>>> import numpy as np
>>> np.set_printoptions(precision=1, suppress=True, linewidth=120, sign=" ")
>>> def rnd(a):
...     return np.round(a, 1) + 0
... 
>>> F = np.load("x.npy")
>>> rnd(F)
array([[-0.9, -0.2,  0. ,  0.4],
       [ 0.2, -0.3, -0.8,  0.4],
       [-0.4,  0.4, -0.6, -0.7],
       [ 0. ,  0.9,  0. ,  0.5]])
>>> rnd(F.T @ F)
array([[ 1.,  0.,  0.,  0.],
       [ 0.,  1.,  0.,  0.],
       [ 0.,  0.,  1.,  0.],
       [ 0.,  0.,  0.,  1.]])
>>> rnd(np.linalg.pinv(F))
array([[-0.9,  0.2, -0.4,  0. ],
       [-0.2, -0.3,  0.4,  0.9],
       [ 0. , -0.8, -0.6,  0. ],
       [ 0.4,  0.4, -0.7,  0.5]])
>>> rnd(F @ F.T)
array([[ 1.,  0.,  0.,  0.],
       [ 0.,  1.,  0.,  0.],
       [ 0.,  0.,  1.,  0.],
       [ 0.,  0.,  0.,  1.]])
>>> rnd(np.linalg.norm(F, axis=0))
array([ 1.,  1.,  1.,  1.])
>>> rng = np.random.default_rng(484)
>>> idx = rng.permutation(4)
>>> idx
array([ 3,  2,  1,  0])
>>> Y = F[idx][:, idx]
>>> rnd(np.trace(Y))
np.float64(-1.2)
>>> Y = np.array([[1, 3], [-1, -5], [-3, 5], [3, 0]])
>>> rnd(np.einsum("ik,kj->ij", F, Y))
array([[ 0.4, -1.6],
       [ 4.2, -2. ],
       [-1. , -5.7],
       [ 0.8, -4.5]])
>>> C = np.array([[3, 2, 0, 2], [2, 1, 3, 0], [0, 1, 3, 3], [3, 0, 1, 1]])
>>> M = (rng.random((23, 4)) < 0.25) @ C
>>> M
array([[ 2,  1,  3,  0],
       [ 5,  1,  4,  1],
       [ 0,  1,  3,  3],
       [ 0,  0,  0,  0],
       [ 5,  3,  3,  2],
       [ 3,  2,  0,  2],
       [ 3,  0,  1,  1],
       [ 2,  1,  3,  0],
       [ 3,  2,  0,  2],
       [ 0,  1,  3,  3],
       [ 6,  3,  4,  6],
       [ 0,  0,  0,  0],
       [ 3,  0,  1,  1],
       [ 0,  1,  3,  3],
       [ 0,  0,  0,  0],
       [ 3,  2,  0,  2],
       [ 0,  0,  0,  0],
       [ 3,  0,  1,  1],
       [ 5,  1,  4,  1],
       [ 3,  0,  1,  1],
       [ 0,  1,  3,  3],
       [ 0,  1,  3,  3],
       [ 3,  1,  4,  4]])
>>> # row 7 repeats row 0
>>> idx = M[:, 0] > np.median(M[:, 0])
>>> u = M[idx].mean(axis=0) - M[~idx].mean(axis=0)
>>> idx.astype(int)
array([ 0,  1,  0,  0,  1,  0,  0,  0,  0,  0,  1,  0,  0,  0,  0,  0,  0,  0,  1,  0,  0,  0,  0])
>>> np.argsort(-np.abs(u).round(6), kind="stable")
array([ 0,  2,  1,  3])
>>> rnd((((M - M.mean(axis=0)) @ u > 0) == idx).mean())
np.float64(0.7)
>>> ((M - M.mean(axis=0)) @ u > 0).astype(int)
array([ 1,  1,  0,  0,  1,  1,  0,  1,  1,  0,  1,  0,  0,  0,  0,  1,  0,  0,  1,  0,  0,  0,  1])
>>> q, V = np.linalg.qr(M[:, :3])[0], np.linalg.qr(M[:, 3:])[0]
>>> sv = np.linalg.svd(q.T @ V, compute_uv=False)
>>> rnd(np.degrees(np.arccos(sv.clip(0, 1))))
array([ 28.3])
>>> Ac = M - M.mean(axis=0)
>>> Uu, sv, Vt = np.linalg.svd(Ac, full_matrices=False)
>>> rnd(np.abs(Vt[-1]))
array([ 0.2,  0.9,  0.1,  0.4])
>>> rnd(sv ** 2 / (sv ** 2).sum())
array([ 0.6,  0.3,  0.1,  0. ])
>>> rnd(Ac.mean(axis=0))
array([ 0.,  0.,  0.,  0.])
>>> rnd((sv ** 2).sum() ** 2 / (sv ** 4).sum())
np.float64(2.5)
>>> K = np.array([[10, 25, -14, -35],
...     [25, 5, -35, -7],
...     [-16, -40, 4, 10],
...     [-40, -8, 10, 2]])
>>> hat = np.triu(np.array([[0, 1, 2, -1], [-2, 2, -2, 0], [-1, -2, 1, 0], [1, 2, 0, -2]]), 1) + np.eye(4)
>>> Y = hat @ F @ np.linalg.inv(hat)
>>> rnd(np.trace(Y)), rnd(np.trace(F))
(np.float64(-1.2), np.float64(-1.2))
>>> Ac = (M - M.mean(axis=0)) / M.std(axis=0)
>>> np.argwhere(np.abs(Ac) > 2)
array([[  4,   1],
       [ 10,   1],
       [ 10,   3]])
>>> b = np.linalg.lstsq(np.delete(Ac, 3, axis=1), Ac[:, 3])[0]
>>> rnd(1 - np.var(Ac[:, 3] - np.delete(Ac, 3, axis=1) @ b))
np.float64(0.5)
>>> dist = np.linalg.norm(M[:, None] - M[None], axis=-1)
>>> np.unravel_index(dist.round(6).argmax(), dist.shape)
(np.int64(3), np.int64(10))
>>> rnd(np.linalg.norm(M, axis=1))
array([ 3.7,  6.6,  4.4,  0. ,  6.9,  4.1,  3.3,  3.7,  4.1,  4.4,  9.8,  0. ,  3.3,  4.4,  0. ,  4.1,  0. ,  3.3,
        6.6,  3.3,  4.4,  4.4,  6.5])
>>> np.flatnonzero(dist[21] < dist.mean() / 2)
array([  2,   9,  13,  20,  21])
>>> rnd(np.linalg.norm(M - M.mean(axis=0), axis=1))
array([ 2. ,  3.6,  2.7,  3.5,  3.7,  2.4,  1.7,  2. ,  2.4,  2.7,  6.5,  3.5,  1.7,  2.7,  3.5,  2.4,  3.5,  1.7,
        3.6,  1.7,  2.7,  2.7,  3.2])
>>> rnd(dist[:5, :5])
array([[ 0. ,  3.3,  3.6,  3.7,  4.1],
       [ 3.3,  0. ,  5.5,  6.6,  2.4],
       [ 3.6,  5.5,  0. ,  4.4,  5.5],
       [ 3.7,  6.6,  4.4,  0. ,  6.9],
       [ 4.1,  2.4,  5.5,  6.9,  0. ]])
>>> dist.mean(axis=1).argmax()
np.int64(10)
>>> Y = np.array([[0, 0, 1], [2, 2, 0], [0, 2, 0], [2, 0, 2]])
>>> np.linalg.matrix_rank(np.vstack([K, Y.T]))
np.int64(4)
>>> np.vstack([K, Y.T]).shape
(7, 4)
>>> Y.T @ K.T
array([[-20,  -4, -60, -12],
       [ 22, -60, -72,   4],
       [-60,  11,   4, -36]])
>>> idx = rng.permutation(4)
>>> idx
array([ 1,  2,  3,  0])
>>> Y = K[idx][:, idx]
>>> np.allclose(Y, K)
False
>>> A = np.array([[4, -7, 7, -7, 8],
...     [-3, 0, -7, 2, -1],
...     [-3, 9, 8, -1, -5],
...     [-3, 2, 4, -1, -3],
...     [-4, 4, 9, -7, 9],
...     [8, 6, -8, -1, -1]])
>>> A[:, 0] = -1 * A[:, 3]
>>> A
array([[ 7, -7,  7, -7,  8],
       [-2,  0, -7,  2, -1],
       [ 1,  9,  8, -1, -5],
       [ 1,  2,  4, -1, -3],
       [ 7,  4,  9, -7,  9],
       [ 1,  6, -8, -1, -1]])
>>> # rank 4
>>> np.linalg.cond(A) > 100
np.True_
>>> np.argsort(-np.linalg.norm(A, axis=0).round(6), kind="stable")[:3]
array([ 2,  1,  4])
>>> np.linalg.matrix_rank(A, rtol=0.1)
np.int64(4)
>>> [round(float(x), 1) for x in np.linalg.svd(A, compute_uv=False)[:3]]
[23.4, 15.4, 10.1]
>>> Uu, sv, Vt = np.linalg.svd(A)
>>> V = Vt[:(sv > 1e-8).sum()]
>>> x0 = A[2] + 4 * A[3] + rng.integers(2) * np.eye(5)[3]
>>> x0
array([  5.,  17.,  24.,  -5., -17.])
>>> np.allclose(V.T @ V @ x0, x0)
True
>>> rnd(np.diag(V.T @ V))
array([ 0.5,  1. ,  1. ,  0.5,  1. ])
>>> rnd(np.linalg.norm(x0 - V.T @ V @ x0))
np.float64(0.0)
>>> rnd(V.T @ V)
array([[ 0.5,  0. ,  0. , -0.5,  0. ],
       [ 0. ,  1. ,  0. ,  0. ,  0. ],
       [ 0. ,  0. ,  1. ,  0. ,  0. ],
       [-0.5,  0. ,  0. ,  0.5,  0. ],
       [ 0. ,  0. ,  0. ,  0. ,  1. ]])
>>> Y = A[0, 0] * A[1:] - np.outer(A[1:, 0], A[0])
>>> Y
array([[  0, -14, -35,   0,   9],
       [  0,  70,  49,   0, -43],
       [  0,  21,  21,   0, -29],
       [  0,  77,  14,   0,   7],
       [  0,  49, -63,   0, -15]])
>>> np.flatnonzero(~Y.round(6).any(axis=1))
array([], dtype=int64)
>>> m1 = np.array([[1, 1, 4, 2, -2, 2, 3, -4, 4],
...     [1, -5, -1, 2, -2, -4, 0, -5, -4],
...     [-4, -5, -1, 1, 5, 2, -5, -1, 4]])
>>> m1[0] = m1[2]
>>> m1
array([[-4, -5, -1,  1,  5,  2, -5, -1,  4],
       [ 1, -5, -1,  2, -2, -4,  0, -5, -4],
       [-4, -5, -1,  1,  5,  2, -5, -1,  4]])
>>> # row 2 repeats row 0
>>> np.argsort(-np.linalg.norm(m1, axis=0).round(6), kind="stable")[:3]
array([ 1,  4,  6])
>>> np.linalg.cond(m1) > 100
np.True_
>>> Uu, sv, Vt = np.linalg.svd(m1)
>>> V = Vt[:(sv > 1e-8).sum()]
>>> x0 = m1[1] + -1 * m1[2] + rng.integers(2) * np.eye(9)[3]
>>> x0
array([ 5.,  0.,  0.,  2., -7., -6.,  5., -4., -8.])
>>> rnd(np.linalg.norm(x0 - V.T @ V @ x0))
np.float64(1.0)
>>> np.linalg.matrix_rank(np.vstack([m1, x0]))
np.int64(3)
>>> feats = np.loadtxt("sample11.csv", delimiter=",")
>>> feats
array([[-5., -2.,  5.,  4.,  3.],
       [-1.,  0., -1.,  1.,  1.],
       [ 1., -3., -5.,  1.,  4.],
       [ 0.,  0.,  0.,  4.,  0.],
       [ 0.,  0.,  0.,  5.,  2.]])
>>> rnd(A @ np.linalg.pinv(A) @ A)
array([[ 7., -7.,  7., -7.,  8.],
       [-2.,  0., -7.,  2., -1.],
       [ 1.,  9.,  8., -1., -5.],
       [ 1.,  2.,  4., -1., -3.],
       [ 7.,  4.,  9., -7.,  9.],
       [ 1.,  6., -8., -1., -1.]])
>>> np.unique(A.round(6), axis=0).shape
(6, 5)
>>> rnd(np.linalg.det(2 * feats)), rnd(np.linalg.det(feats))
(np.float64(10752.0), np.float64(336.0))
>>> np.kron(np.eye(2, dtype=int), feats)
array([[-5., -2.,  5.,  4.,  3., -0., -0.,  0.,  0.,  0.],
       [-1.,  0., -1.,  1.,  1., -0.,  0., -0.,  0.,  0.],
       [ 1., -3., -5.,  1.,  4.,  0., -0., -0.,  0.,  0.],
       [ 0.,  0.,  0.,  4.,  0.,  0.,  0.,  0.,  0.,  0.],
       [ 0.,  0.,  0.,  5.,  2.,  0.,  0.,  0.,  0.,  0.],
       [-0., -0.,  0.,  0.,  0., -5., -2.,  5.,  4.,  3.],
       [-0.,  0., -0.,  0.,  0., -1.,  0., -1.,  1.,  1.],
       [ 0., -0., -0.,  0.,  0.,  1., -3., -5.,  1.,  4.],
       [ 0.,  0.,  0.,  0.,  0.,  0.,  0.,  0.,  4.,  0.],
       [ 0.,  0.,  0.,  0.,  0.,  0.,  0.,  0.,  5.,  2.]])
